$ ipython --no-banner

In [1]: import numpy as np

In [2]: from numpy import linalg as LA

In [3]: np.set_printoptions(precision=2, suppress=True, linewidth=120, sign=" ")

In [4]: feats = np.loadtxt("a.csv", delimiter=",")

In [5]: print(feats)
[[-3.  0.  0.  1.]
 [-3.  0.  0.  1.]]

In [6]: print(round(float(np.trace(LA.pinv(feats) @ feats)), 2))
1.0

In [7]: print(np.unique(feats.round(6), axis=0).shape)
(1, 4)

In [8]: print(feats @ LA.pinv(feats) @ feats)
[[-3.  0.  0.  1.]
 [-3.  0.  0.  1.]]

In [9]: rk = LA.matrix_rank(feats)

In [10]: print(rk)
1

In [11]: ns = LA.svd(feats)[2][rk:].T

In [12]: print([int(LA.matrix_rank(feats[:i])) for i in range(1, len(feats) + 1)])
[1, 1]

In [13]: print(np.allclose(feats @ ns, 0))
True

In [14]: print(ns @ ns.T)
[[ 0.1  0.   0.   0.3]
 [ 0.   1.   0.   0. ]
 [ 0.   0.   1.   0. ]
 [ 0.3  0.   0.   0.9]]

In [15]: left, s, VT = LA.svd(feats)

In [16]: vecs = VT[:(s > 1e-8).sum()]

In [17]: rng = np.random.default_rng(933)

In [18]: x0 = feats[0] + -2 * feats[1] + rng.integers(2) * np.eye(4)[3]

In [19]: print(x0)
[ 3.  0.  0.  0.]

In [20]: print(np.diag(vecs.T @ vecs))
[ 0.9  0.   0.   0.1]

In [21]: print(round(float(LA.norm(x0 - vecs.T @ vecs @ x0)), 2))
0.95

In [22]: print(LA.matrix_rank(np.vstack([feats, x0])))
2

In [23]: print(vecs.T @ vecs)
[[ 0.9  0.   0.  -0.3]
 [ 0.   0.   0.   0. ]
 [ 0.   0.   0.   0. ]
 [-0.3  0.   0.   0.1]]

In [24]: print(np.allclose(vecs.T @ vecs @ x0, x0))
False

In [25]: x0 = np.array([2, 0, 2, 1])

In [26]: h1 = np.maximum(feats @ x0, 0)

In [27]: print(feats.T @ h1)
[ 0.  0.  0.  0.]

In [28]: print(np.flatnonzero(h1 > 1e-9))
[]

In [29]: print(np.maximum(feats @ x0, 0) - np.maximum(-feats @ x0, 0))
[-5. -5.]

In [30]: print(feats * (h1 > 1e-9)[:, None])
[[-0.  0.  0.  0.]
 [-0.  0.  0.  0.]]

In [31]: print(h1)
[ 0.  0.]

In [32]: F = np.load("case10.npy")

In [33]: print(F)
[[-1  0 -3  0]
 [-6 -8  6  8]
 [ 5 -7 -8  7]
 [ 8 -8  6  8]]

In [34]: print(LA.norm(F, axis=0))
[ 11.22  13.3   12.04  13.3 ]

In [35]: print(round(LA.norm(F[1] - F[2]), 2))
17.86

In [36]: print(round(float(LA.norm(F, 1)), 2), np.round(LA.norm(F, np.inf), 2))
23.0 30.0

In [37]: print(np.round(LA.norm(F[1], 1), 2), round(LA.norm(F[1], np.inf), 2))
28.0 8.0

In [38]: print(F[1] @ F[2])
34

In [39]: print(np.round(LA.norm(F, 2), 2))
19.61

In [40]: A2 = F + rng.integers(-2, 3, (4, 3)) @ rng.integers(-2, 3, (3, 4))

In [41]: print(A2)
[[ -1   0  -6   0]
 [-10 -14  -3   0]
 [  5  -1  -2  13]
 [  6 -11   3   4]]

In [42]: print(A2 - F)
[[ 0  0 -3  0]
 [-4 -6 -9 -8]
 [ 0  6  6  6]
 [-2 -3 -3 -4]]

In [43]: print(np.round(LA.svd(A2 - F, compute_uv=False), 2) + 0)
[ 18.37   2.86   2.52   0.  ]

In [44]: print(LA.matrix_rank(A2 - F, tol=1e-8))
3

In [45]: print(round(float(LA.norm(F, 2) / LA.norm(F)), 2))
0.78

In [46]: print(LA.matrix_rank(F, rtol=0.1))
3

In [47]: data = np.array([[15.7, -3.91, 15.61],
    ...:     [13.09, -3.12, 12.28],
    ...:     [10.25, -2.24, 8.78],
    ...:     [6.43, -1.05, 4.4],
    ...:     [5.02, -0.61, 2.91],
    ...:     [4.11, -0.33, 2.01],
    ...:     [3.48, -0.14, 1.42],
    ...:     [0.87, 0.49, -0.43],
    ...:     [0.59, 0.5, -0.51],
    ...:     [0.33, 0.47, -0.5],
    ...:     [0.26, 0.44, -0.48],
    ...:     [0.11, 0.35, -0.38],
    ...:     [0.01, -0.13, 0.13],
    ...:     [0.35, -1.41, 0.97],
    ...:     [0.78, -2.93, 1.21],
    ...:     [1.14, -7.37, -1.36],
    ...:     [1.07, -8.01, -2.07],
    ...:     [0.78, -9.56, -4.07],
    ...:     [0.19, -11.5, -7.12],
    ...:     [0.19, -11.5, -7.13]])

In [48]: print(data)
[[ 15.7   -3.91  15.61]
 [ 13.09  -3.12  12.28]
 [ 10.25  -2.24   8.78]
 [  6.43  -1.05   4.4 ]
 [  5.02  -0.61   2.91]
 [  4.11  -0.33   2.01]
 [  3.48  -0.14   1.42]
 [  0.87   0.49  -0.43]
 [  0.59   0.5   -0.51]
 [  0.33   0.47  -0.5 ]
 [  0.26   0.44  -0.48]
 [  0.11   0.35  -0.38]
 [  0.01  -0.13   0.13]
 [  0.35  -1.41   0.97]
 [  0.78  -2.93   1.21]
 [  1.14  -7.37  -1.36]
 [  1.07  -8.01  -2.07]
 [  0.78  -9.56  -4.07]
 [  0.19 -11.5   -7.12]
 [  0.19 -11.5   -7.13]]

In [49]: cent = data[[19, 18]].astype(float)

In [50]: for _ in range(7):
    ...:     z = LA.norm(data[:, None] - cent, axis=-1).argmin(axis=1)
    ...:     cent = np.array([data[z == j].mean(axis=0) for j in range(2)])
    ...: 

In [51]: print(z)
[ 1  1  1  1  1  1  1  1  1  1  1  1  1  1  1  0  0  0  0  0]

In [52]: print(cent)
[[ 0.67 -9.59 -4.35]
 [ 4.09 -0.91  3.16]]

In [53]: A = np.diag(np.array([4, -4, 4, -4])) + 2 * np.eye(4, k=1) + 2 * np.eye(4, k=-1)

In [54]: print(A)
[[ 4.  2.  0.  0.]
 [ 2. -4.  2.  0.]
 [ 0.  2.  4.  2.]
 [ 0.  0.  2. -4.]]

In [55]: t = np.radians(30)

In [56]: r_ = np.eye(4)

In [57]: r_[2, 2] = r_[3, 3] = np.cos(t)

In [58]: r_[2, 3], r_[3, 2] = -np.sin(t), np.sin(t)

In [59]: print(r_)
[[ 1.    0.    0.    0.  ]
 [ 0.    1.    0.    0.  ]
 [ 0.    0.    0.87 -0.5 ]
 [ 0.    0.    0.5   0.87]]

In [60]: A2 = A @ r_.T

In [61]: print(np.allclose(LA.norm(A, axis=1), LA.norm(A2, axis=1)))
True

In [62]: print(round(LA.det(r_), 2), round(float(np.trace(r_)), 2))
1.0 3.73

In [63]: print(np.allclose(A @ A.T, A2 @ A2.T))
True

In [64]: print(np.abs(A2 - A).max(axis=0))
[ 0.    0.    1.73  1.73]

In [65]: print(A2)
[[ 4.    2.    0.    0.  ]
 [ 2.   -4.    1.73  1.  ]
 [ 0.    2.    2.46  3.73]
 [ 0.    0.    3.73 -2.46]]

In [66]: E = np.load("out15.npy")

In [67]: print(E)
[[-5 -4  1]
 [-7 -8 -1]
 [-2 -8  4]
 [-3 -4 -1]
 [ 1 -3  4]
 [ 0 -4  0]
 [-4 -4  4]
 [ 0 -3  3]
 [ 3 -2  7]
 [-1 -3  8]
 [ 0  2  7]
 [ 1  6  3]]

In [68]: Xs = E - E.mean(axis=0)

In [69]: left, s, VT = LA.svd(Xs, full_matrices=False)

In [70]: print(np.round(Xs.mean(axis=0), 2) + 0)
[ 0.  0.  0.]

In [71]: G = np.cov(E, rowvar=False)

In [72]: print(np.argsort(-E.std(axis=0).round(6), kind="stable"))
[ 1  2  0]

In [73]: print(LA.eigvalsh(G)[::-1])
[ 21.87   7.38   3.12]

In [74]: print(np.argwhere(np.triu(np.abs(np.corrcoef(E.T)) > 0.8, 1)))
[]

In [75]: print(np.corrcoef(E.T))
[[ 1.    0.58  0.58]
 [ 0.58  1.    0.36]
 [ 0.58  0.36  1.  ]]

In [76]: print(round(float(np.corrcoef(E[:, 0], E[:, 2])[0, 1]), 2))
0.58

In [77]: E @ E
Traceback (most recent call last):
  Cell In[77], line 1
    E @ E
ValueError: matmul: Input operand 1 has a mismatch in its core dimension 0, with gufunc signature (n?,k),(k,m?)->(n?,m?) (size 12 is different from 3)


In [78]: G = E.T @ E

In [79]: print(G)
[[115 120   1]
 [120 263 -67]
 [  1 -67 231]]

In [80]: print(np.round(LA.eigvalsh(A).min(), 2))
-5.15

In [81]: print(np.all(LA.eigvalsh(A) > 0))
False

In [82]: try:
    ...:     LA.cholesky(A)
    ...: except LA.LinAlgError as e:
    ...:     print("failed:", e)
    ...: 
failed: Matrix is not positive definite

In [83]: print([round(float(LA.det(A[:i, :i])), 2) + 0 for i in range(1, 5)])
[4.0, -20.0, -96.0, 464.0]

In [84]: cent = E[[2, 4]].astype(float)

In [85]: for _ in range(6):
    ...:     z = LA.norm(E[:, None] - cent, axis=-1).argmin(axis=1)
    ...:     cent = np.array([E[z == j].mean(axis=0) for j in range(2)])
    ...: 

In [86]: print(z)
[ 0  0  0  0  1  0  0  1  1  1  1  1]

In [87]: print(cent[1] - cent[0])
[ 4.17  4.83  4.17]

In [88]: print(np.bincount(z))
[ 6  6]

In [89]: W0 = np.array([[1.2, -1.6, -0.7],
    ...:     [-0.8, -0.7, 0.9],
    ...:     [-6.0, 12.0, 24.0],
    ...:     [1.1, 0.4, -0.5],
    ...:     [0.1, -0.9, 0.8],
    ...:     [-3.0, -0.4, -1.4],
    ...:     [-1.4, -0.3, -0.7],
    ...:     [1.4, -1.6, -0.7],
    ...:     [-0.6, 0.2, 0.5],
    ...:     [0.8, 0.5, 0.0]])

In [90]: print(W0)
[[ 1.2 -1.6 -0.7]
 [-0.8 -0.7  0.9]
 [-6.  12.  24. ]
 [ 1.1  0.4 -0.5]
 [ 0.1 -0.9  0.8]
 [-3.  -0.4 -1.4]
 [-1.4 -0.3 -0.7]
 [ 1.4 -1.6 -0.7]
 [-0.6  0.2  0.5]
 [ 0.8  0.5  0. ]]

In [91]: Xs = W0 - W0.mean(axis=0)

In [92]: left, s, VT = LA.svd(Xs, full_matrices=False)

In [93]: print(np.abs(VT[0]).argmax())
2

In [94]: print(np.searchsorted(np.cumsum(s ** 2) / (s ** 2).sum(), 0.9) + 1)
1

In [95]: print(round((s ** 2).sum() ** 2 / (s ** 4).sum(), 2))
1.06

In [96]: print(np.abs(left[:, 0]).argmax())
2

In [97]: print(s)
[ 26.54   4.15   2.  ]

In [98]: print(np.abs(VT[-1]))
[ 0.18  0.89  0.42]

In [99]: print(VT[0] * np.sign(VT[0, np.abs(VT[0]).argmax()]))
[-0.21  0.45  0.87]

In [100]: print((np.sign(left[:, 0]) == np.sign(left[0, 0])).astype(int))
[ 1  1  0  1  1  1  1  1  1  1]

In [101]: Xs = W0 - W0.mean(axis=0)

In [102]: vecs = LA.svd(Xs)[2][:1]

In [103]: A2 = Xs - Xs @ vecs.T @ vecs

In [104]: print(np.cov(Xs @ vecs.T, rowvar=False))
78.25288000783065

In [105]: print(LA.norm(A2, axis=1).round(6).argmax())
5

In [106]: print(round(LA.norm(A2) / LA.norm(Xs), 2))
0.17

In [107]: print(np.diag(vecs.T @ vecs))
[ 0.05  0.2   0.75]

In [108]: print((Xs @ vecs.T).std(axis=0))
[ 8.39]

In [109]: x0 = np.array([1, 2, 1])

In [110]: h1 = np.maximum(W0 @ x0, 0)

In [111]: print(np.tanh(W0 @ x0))
[-0.99 -0.86  1.    0.89 -0.72 -1.   -0.99 -0.99  0.29  0.95]

In [112]: print(np.maximum(W0 @ x0, 0) - np.maximum(-W0 @ x0, 0))
[-2.7 -1.3 42.   1.4 -0.9 -5.2 -2.7 -2.5  0.3  1.8]

In [113]: print(np.maximum(W0 @ (3 * x0), 0))
[   0.     0.   126.     4.2    0.     0.     0.     0.     0.9    5.4]

In [114]: mat = np.load("data.npy")

In [115]: print(mat)
[[ 0  1]
 [ 1  0]]

In [116]: evals, vecs = LA.eig(mat)

In [117]: print(np.sort(LA.eigvals(mat.T)))
[-1.  1.]

In [118]: print(evals)
[ 1. -1.]

In [119]: print(np.sort(LA.eigvals(mat @ mat)))
[ 1.  1.]

In [120]: print(mat @ vecs[:, 0] - evals[0] * vecs[:, 0])
[ 0.  0.]

In [121]: print(np.prod(evals))
-1.0

In [122]: s = 20 * 0.2 ** np.arange(3)

In [123]: Q, _ = LA.qr(np.array([[-1.8, 1.0, 0.5], [-1.0, -0.1, -1.2], [-1.2, -0.9, 0.1]]))

In [124]: arr = rng.normal(size=(26, 3)) * s @ Q

In [125]: print(arr)
[[-21.41  15.06   7.31]
 [  3.78  -3.    -1.42]
 [ 17.56 -13.72  -4.06]
 [-24.98  18.43   4.44]
 [ 21.81 -21.33 -13.7 ]
 [-22.15  18.84   6.46]
 [ -7.42   3.33   1.39]
 [ 22.43 -21.79 -11.97]
 [-43.87  30.02   7.7 ]
 [ -5.52   3.61  -0.43]
 [  4.35  -0.6    2.48]
 [  3.34  -0.63   3.87]
 [ 25.59 -17.07  -2.78]
 [-22.56  14.34  -1.64]
 [ 26.35 -22.35 -11.5 ]
 [ -1.62   2.25   3.98]
 [  9.39  -6.78  -3.13]
 [ -6.36   4.58   0.21]
 [ -8.38   3.83  -4.88]
 [ -9.72   7.75   3.71]
 [-17.7   13.33   2.33]
 [  5.35  -4.67  -3.12]
 [-17.41  13.46   3.5 ]
 [ -6.29   6.11   1.19]
 [ -6.62   4.02  -1.63]
 [ 25.   -18.74  -5.19]]

In [126]: Xs = arr - arr.mean(axis=0)

In [127]: vecs = LA.svd(Xs)[2][:1]

In [128]: A2 = Xs - Xs @ vecs.T @ vecs

In [129]: print(A2.std(axis=0))
[ 1.4   0.94  3.09]

In [130]: print(np.diag(vecs.T @ vecs))
[ 0.6   0.36  0.04]

In [131]: print(np.cov(Xs @ vecs.T, rowvar=False))
545.9202745723386

In [132]: print(round(float(LA.norm(A2) / LA.norm(Xs)), 2))
0.15

In [133]: print(LA.norm(A2, axis=1).round(6).argmax())
4
